>>> import numpy as np
>>> import numpy.linalg as la
>>> np.set_printoptions(suppress=True, linewidth=160)
>>> def tidy(a):
...     return np.round(a, 2) + 0
... 
>>> mat = np.load("run0.npy")
>>> mat
array([[-5,  0,  0,  0,  0],
       [ 0,  0,  0,  1,  0],
       [ 0,  0, -5,  0,  0],
       [ 0,  0,  0,  0,  0],
       [ 0,  0,  0,  0,  3]])
>>> # triangular
>>> [int(la.matrix_rank(la.matrix_power(mat, p))) for p in range(1, 6)]
[4, 3, 3, 3, 3]
>>> la.matrix_rank(mat - mat[0, 0] * np.eye(5))
np.int64(3)
>>> np.trace(mat)
np.int64(-7)
>>> np.allclose(mat, mat.T)
False
>>> (mat + mat.T) / 2
array([[-5. ,  0. ,  0. ,  0. ,  0. ],
       [ 0. ,  0. ,  0. ,  0.5,  0. ],
       [ 0. ,  0. , -5. ,  0. ,  0. ],
       [ 0. ,  0.5,  0. ,  0. ,  0. ],
       [ 0. ,  0. ,  0. ,  0. ,  3. ]])
>>> tidy(np.abs(la.eigvals(mat)).max())
np.float64(5.0)
>>> rng = np.random.default_rng(77632)
>>> z = rng.permutation(5)
>>> z
array([4, 3, 1, 0, 2])
>>> B = mat[z][:, z]
>>> tidy(np.sort(np.abs(la.eigvals(B))))
array([0., 0., 3., 5., 5.])
>>> np.trace(B)
np.int64(-7)
>>> np.diag(B)
array([ 3,  0,  0, -5, -5])
>>> B
array([[ 3,  0,  0,  0,  0],
       [ 0,  0,  0,  0,  0],
       [ 0,  1,  0,  0,  0],
       [ 0,  0,  0, -5,  0],
       [ 0,  0,  0,  0, -5]])
>>> z = rng.integers(0, 3, 14)
>>> E = np.triu((z[:, None] == z) & (rng.random((14, 14)) < 0.8), 1).astype(int)
>>> E += E.T
>>> E
array([[0, 0, 1, 0, 0, 1, 1, 0, 1, 0, 0, 0, 0, 0],
       [0, 0, 0, 0, 1, 0, 0, 1, 0, 0, 1, 1, 1, 1],
       [1, 0, 0, 0, 0, 1, 1, 0, 0, 0, 0, 0, 0, 0],
       [0, 0, 0, 0, 1, 0, 0, 1, 0, 0, 1, 1, 1, 1],
       [0, 1, 0, 1, 0, 0, 0, 1, 0, 0, 1, 1, 1, 0],
       [1, 0, 1, 0, 0, 0, 1, 0, 1, 0, 0, 0, 0, 0],
       [1, 0, 1, 0, 0, 1, 0, 0, 1, 0, 0, 0, 0, 0],
       [0, 1, 0, 1, 1, 0, 0, 0, 0, 0, 1, 1, 1, 1],
       [1, 0, 0, 0, 0, 1, 1, 0, 0, 0, 0, 0, 0, 0],
       [0, 0, 0, 0, 0, 0, 0, 0, 0, 0, 0, 0, 0, 0],
       [0, 1, 0, 1, 1, 0, 0, 1, 0, 0, 0, 1, 1, 1],
       [0, 1, 0, 1, 1, 0, 0, 1, 0, 0, 1, 0, 0, 1],
       [0, 1, 0, 1, 1, 0, 0, 1, 0, 0, 1, 0, 0, 1],
       [0, 1, 0, 1, 0, 0, 0, 1, 0, 0, 1, 1, 1, 0]])
>>> la.lstsq(E[:-1].T, E[-1])[2]
np.int32(9)
>>> np.abs(np.diag(la.qr(E)[1])) > 1e-9
array([ True,  True,  True, False,  True,  True,  True,  True, False, False,  True,  True, False, False])
>>> tidy(np.trace(la.pinv(E) @ E))
np.float64(9.0)
>>> np.allclose(E[:-1].T @ la.lstsq(E[:-1].T, E[-1])[0], E[-1])
True
